% python3 -q
>>> import numpy as np
>>> from numpy import linalg as LA
>>> np.set_printoptions(suppress=True, linewidth=120)
>>> rd = lambda a: np.round(a, 2) + 0
>>> E = np.loadtxt("case6.csv", delimiter=",")
>>> E
array([[ 6.,  6., -3., -3., -3., -6., -3.],
       [ 2.,  2., -1., -1., -1., -2., -1.],
       [ 0.,  0.,  0.,  0.,  0.,  0.,  0.],
       [ 6.,  6., -3., -3., -3., -6., -3.],
       [ 4.,  4., -2., -2., -2., -4., -2.],
       [ 6.,  6., -3., -3., -3., -6., -3.],
       [ 2.,  2., -1., -1., -1., -2., -1.],
       [ 2.,  2., -1., -1., -1., -2., -1.]])
>>> [round(float(x), 2) for x in LA.svd(E, compute_uv=False)[:3]]
[23.32, 0.0, 0.0]
>>> rd(LA.norm(E, 2) / LA.norm(E))
np.float64(1.0)
>>> Uu, sv, vt = LA.svd(E)
>>> vecs = vt[:(sv > 1e-8).sum()]
>>> rng = np.random.default_rng(2455)
>>> vec = E[3] + -1 * E[4] + rng.integers(2) * np.eye(7)[6]
>>> vec
array([ 2.,  2., -1., -1., -1., -2., -1.])
>>> LA.matrix_rank(np.vstack([E, vec]))
np.int64(1)
>>> np.allclose(vecs.T @ vecs @ vec, vec)
True
>>> rd(LA.norm(vec - vecs.T @ vecs @ vec))
np.float64(0.0)
>>> other = E[0, 0] * E[1:] - np.outer(E[1:, 0], E[0])
>>> other
array([[0., 0., 0., 0., 0., 0., 0.],
       [0., 0., 0., 0., 0., 0., 0.],
       [0., 0., 0., 0., 0., 0., 0.],
       [0., 0., 0., 0., 0., 0., 0.],
       [0., 0., 0., 0., 0., 0., 0.],
       [0., 0., 0., 0., 0., 0., 0.],
       [0., 0., 0., 0., 0., 0., 0.]])
>>> np.flatnonzero(~other.round(6).any(axis=1))
array([0, 1, 2, 3, 4, 5, 6])
>>> X = np.load("dump.npy")
>>> X
array([[  2,  -4,   1,  -2,  -2,   1,   5],
       [  0,  -1,  -1,  -4,  -3,   2,  -3],
       [  1,   3,  -1,  -4,  -5,   2,  -2],
       [ -2,  -5,  -3,   5,  -3,   4,   2],
       [ -3,   4,   5,  -1,  -4,   3,   5],
       [  2,  -9,  -4, -22, -17,  11, -10]])
>>> r = LA.matrix_rank(X)
>>> r
np.int64(5)
>>> ns = LA.svd(X)[2][r:].T
>>> ns.shape
(7, 2)
>>> rd(X @ ns)
array([[0., 0.],
       [0., 0.],
       [0., 0.],
       [0., 0.],
       [0., 0.],
       [0., 0.]])
>>> [int(LA.matrix_rank(X[:i])) for i in range(1, len(X) + 1)]
[1, 2, 3, 4, 5, 5]
>>> th = np.radians(140)
>>> r_ = np.eye(7)
>>> r_[4, 4] = r_[0, 0] = np.cos(th)
>>> r_[4, 0], r_[0, 4] = -np.sin(th), np.sin(th)
>>> rd(r_)
array([[-0.77,  0.  ,  0.  ,  0.  ,  0.64,  0.  ,  0.  ],
       [ 0.  ,  1.  ,  0.  ,  0.  ,  0.  ,  0.  ,  0.  ],
       [ 0.  ,  0.  ,  1.  ,  0.  ,  0.  ,  0.  ,  0.  ],
       [ 0.  ,  0.  ,  0.  ,  1.  ,  0.  ,  0.  ,  0.  ],
       [-0.64,  0.  ,  0.  ,  0.  , -0.77,  0.  ,  0.  ],
       [ 0.  ,  0.  ,  0.  ,  0.  ,  0.  ,  1.  ,  0.  ],
       [ 0.  ,  0.  ,  0.  ,  0.  ,  0.  ,  0.  ,  1.  ]])
>>> other = X @ r_.T
>>> rd(LA.svd(X, compute_uv=False)), rd(LA.svd(other, compute_uv=False))
(array([34.26, 10.6 , 10.31,  6.43,  3.05,  0.  ]), array([34.26, 10.6 , 10.31,  6.43,  3.05,  0.  ]))
>>> rd(other)
array([[ -2.82,  -4.  ,   1.  ,  -2.  ,   0.25,   1.  ,   5.  ],
       [ -1.93,  -1.  ,  -1.  ,  -4.  ,   2.3 ,   2.  ,  -3.  ],
       [ -3.98,   3.  ,  -1.  ,  -4.  ,   3.19,   2.  ,  -2.  ],
       [ -0.4 ,  -5.  ,  -3.  ,   5.  ,   3.58,   4.  ,   2.  ],
       [ -0.27,   4.  ,   5.  ,  -1.  ,   4.99,   3.  ,   5.  ],
       [-12.46,  -9.  ,  -4.  , -22.  ,  11.74,  11.  , -10.  ]])
>>> feats = np.load("sample9.npy")
>>> feats
array([[5, 7, 9, 6, 6, 9, 1, 9],
       [3, 9, 4, 3, 3, 5, 7, 3],
       [3, 6, 6, 5, 1, 0, 9, 7]])
>>> other = feats / np.sqrt((feats ** 2).mean(axis=1, keepdims=True))
>>> rd(LA.norm(other, axis=1))
array([2.83, 2.83, 2.83])
>>> LA.matrix_rank(feats - feats.mean(axis=1, keepdims=True))
np.int64(3)
>>> rd(other[2])
array([0.55, 1.1 , 1.1 , 0.92, 0.18, 0.  , 1.65, 1.29])
>>> rd(LA.svd(E, compute_uv=False))
array([23.32,  0.  ,  0.  ,  0.  ,  0.  ,  0.  ,  0.  ])
>>> LA.matrix_rank(E)
np.int64(1)
>>> np.count_nonzero(E)
np.int64(49)
>>> E.shape
(8, 7)
>>> E.sum(axis=0)
array([ 28.,  28., -14., -14., -14., -28., -14.])
>>> E.mean(axis=0)
array([ 3.5 ,  3.5 , -1.75, -1.75, -1.75, -3.5 , -1.75])
>>> rd(LA.norm(E))
np.float64(23.32)
>>> E.sum(axis=1)
array([-6., -2.,  0., -6., -4., -6., -2., -2.])
>>> E - E[0]
array([[ 0.,  0.,  0.,  0.,  0.,  0.,  0.],
       [-4., -4.,  2.,  2.,  2.,  4.,  2.],
       [-6., -6.,  3.,  3.,  3.,  6.,  3.],
       [ 0.,  0.,  0.,  0.,  0.,  0.,  0.],
       [-2., -2.,  1.,  1.,  1.,  2.,  1.],
       [ 0.,  0.,  0.,  0.,  0.,  0.,  0.],
       [-4., -4.,  2.,  2.,  2.,  4.,  2.],
       [-4., -4.,  2.,  2.,  2.,  4.,  2.]])
